% python3 -q
>>> import numpy as np
>>> np.set_printoptions(precision=1, suppress=True, linewidth=200)
>>> def tidy(a):
...     return np.round(a, 1) + 0
... 
>>> F = np.load("a.npy")
>>> F
array([[-3.,  0.,  0.],
       [ 0., -3.,  0.],
       [ 0.,  0.,  6.]])
>>> B = F / np.linalg.norm(F, axis=1, keepdims=True)
>>> C2 = B @ B.T
>>> C2[2]
array([0., 0., 1.])
>>> (np.abs(C2) > 0.9).astype(int)
array([[1, 0, 0],
       [0, 1, 0],
       [0, 0, 1]])
>>> rng = np.random.default_rng(94)
>>> lab = rng.permutation(3)
>>> B = F[:, lab] * rng.choice([-1, 1], 3)
>>> B
array([[-3.,  0., -0.],
       [ 0.,  0.,  3.],
       [ 0.,  6., -0.]])
>>> left, _, vt = np.linalg.svd(F.T @ B)
>>> lab
array([0, 2, 1])
>>> left @ vt
array([[ 1.,  0.,  0.],
       [ 0.,  0., -1.],
       [ 0.,  1.,  0.]])
>>> B = F + rng.integers(-2, 3, (3, 1)) @ rng.integers(-2, 3, (1, 3))
>>> B
array([[-5., -1.,  2.],
       [ 0., -3.,  0.],
       [ 4.,  2.,  2.]])
>>> np.abs(B - F).sum(axis=1)
array([ 5.,  0., 10.])
>>> tidy(np.linalg.svd(B - F, compute_uv=False))
array([6.7, 0. , 0. ])
>>> B - F
array([[-2., -1.,  2.],
       [ 0.,  0.,  0.],
       [ 4.,  2., -4.]])
>>> K = np.load("data.npy")
>>> K
array([[-9,  1,  3],
       [ 0, -8, -2],
       [ 0,  0,  1]])
>>> th = np.radians(45)
>>> R = np.eye(3)
>>> R[0, 0] = R[2, 2] = np.cos(th)
>>> R[0, 2], R[2, 0] = -np.sin(th), np.sin(th)
>>> tidy(R)
array([[ 0.7,  0. , -0.7],
       [ 0. ,  1. ,  0. ],
       [ 0.7,  0. ,  0.7]])
>>> B = K @ R.T
>>> tidy(np.abs(B - K).max(axis=0))
array([1.4, 0. , 7.2])
>>> np.allclose(K @ K.T, B @ B.T)
True
>>> tidy(np.linalg.det(R)), tidy(np.trace(R))
(np.float64(1.0), np.float64(2.4))
>>> tidy(B)
array([[-8.5,  1. , -4.2],
       [ 1.4, -8. , -1.4],
       [-0.7,  0. ,  0.7]])
>>> m1 = np.arange(12).reshape(4, 3) + 4
>>> m1
array([[ 4,  5,  6],
       [ 7,  8,  9],
       [10, 11, 12],
       [13, 14, 15]])
>>> np.argsort(-np.linalg.norm(m1, axis=0).round(6), kind="stable")[:3]
array([2, 1, 0])
>>> np.linalg.matrix_rank(m1, rtol=0.1)
np.int64(1)
>>> r = np.linalg.matrix_rank(m1)
>>> r
np.int64(2)
>>> ns = np.linalg.svd(m1)[2][r:].T
>>> tidy(ns @ ns.T)
array([[ 0.2, -0.3,  0.2],
       [-0.3,  0.7, -0.3],
       [ 0.2, -0.3,  0.2]])
>>> np.linalg.matrix_rank(m1.T @ m1), np.linalg.matrix_rank(m1 @ m1.T)
(np.int64(2), np.int64(2))
>>> [int(np.linalg.matrix_rank(m1[:, :j + 1])) for j in range(3)]
[1, 2, 2]
>>> np.allclose(m1 @ ns, 0)
True
